$ python3 -q
>>> import numpy as np
>>> np.set_printoptions(suppress=True, linewidth=200)
>>> J = np.loadtxt("arr.csv", delimiter=",")
>>> J.round(2)
array([[ 1.  ,  2.87,  3.6 ],
       [ 1.  ,  3.1 ,  4.3 ],
       [ 1.  , -0.46, -6.39],
       [ 1.  ,  1.62, -0.15],
       [ 1.  ,  3.8 ,  6.4 ],
       [ 1.  ,  2.39,  2.16],
       [ 1.  ,  2.49,  2.46],
       [ 1.  ,  2.02,  1.05],
       [ 1.  ,  3.68,  6.03],
       [ 1.  ,  0.7 , -2.89],
       [ 1.  ,  0.26, -4.22],
       [ 1.  ,  3.1 ,  4.29],
       [ 1.  ,  2.47,  2.41],
       [ 1.  ,  2.99,  3.97],
       [ 1.  ,  2.92,  3.76],
       [ 1.  ,  1.74,  0.21],
       [ 1.  ,  4.05,  7.14],
       [ 1.  ,  1.29, -1.14],
       [ 1.  ,  0.5 , -3.49],
       [ 1.  ,  1.85,  0.54],
       [ 1.  ,  2.76,  3.28],
       [ 1.  ,  3.09,  4.26],
       [ 1.  ,  1.82,  0.45],
       [ 1.  ,  1.75,  0.25],
       [ 1.  ,  0.94, -2.18],
       [ 1.  ,  2.75,  3.24],
       [ 1.  ,  2.35,  2.04]])
>>> np.argsort(-np.linalg.norm(J, axis=0).round(6), kind="stable")[:3]
array([2, 1, 0])
>>> np.linalg.cond(J) > 100
np.True_
>>> round(float(np.linalg.norm(J, 2) / np.linalg.norm(J)), 2)
0.94
>>> np.linalg.matrix_rank(J, rtol=0.1)
np.int64(2)
>>> ang = np.radians(180)
>>> Rm = np.eye(3)
>>> Rm[2, 2] = Rm[0, 0] = np.cos(ang)
>>> Rm[2, 0], Rm[0, 2] = -np.sin(ang), np.sin(ang)
>>> Rm.round(2) + 0
array([[-1.,  0.,  0.],
       [ 0.,  1.,  0.],
       [ 0.,  0., -1.]])
>>> Y = J @ Rm.T
>>> np.allclose(J @ J.T, Y @ Y.T)
True
>>> Y.round(2)
array([[-1.  ,  2.87, -3.6 ],
       [-1.  ,  3.1 , -4.3 ],
       [-1.  , -0.46,  6.39],
       [-1.  ,  1.62,  0.15],
       [-1.  ,  3.8 , -6.4 ],
       [-1.  ,  2.39, -2.16],
       [-1.  ,  2.49, -2.46],
       [-1.  ,  2.02, -1.05],
       [-1.  ,  3.68, -6.03],
       [-1.  ,  0.7 ,  2.89],
       [-1.  ,  0.26,  4.22],
       [-1.  ,  3.1 , -4.29],
       [-1.  ,  2.47, -2.41],
       [-1.  ,  2.99, -3.97],
       [-1.  ,  2.92, -3.76],
       [-1.  ,  1.74, -0.21],
       [-1.  ,  4.05, -7.14],
       [-1.  ,  1.29,  1.14],
       [-1.  ,  0.5 ,  3.49],
       [-1.  ,  1.85, -0.54],
       [-1.  ,  2.76, -3.28],
       [-1.  ,  3.09, -4.26],
       [-1.  ,  1.82, -0.45],
       [-1.  ,  1.75, -0.25],
       [-1.  ,  0.94,  2.18],
       [-1.  ,  2.75, -3.24],
       [-1.  ,  2.35, -2.04]])
>>> np.allclose(np.linalg.norm(J, axis=1), np.linalg.norm(Y, axis=1))
True
>>> np.round(np.abs(Y - J).max(axis=0), 2)
array([ 2.  ,  0.  , 14.27])
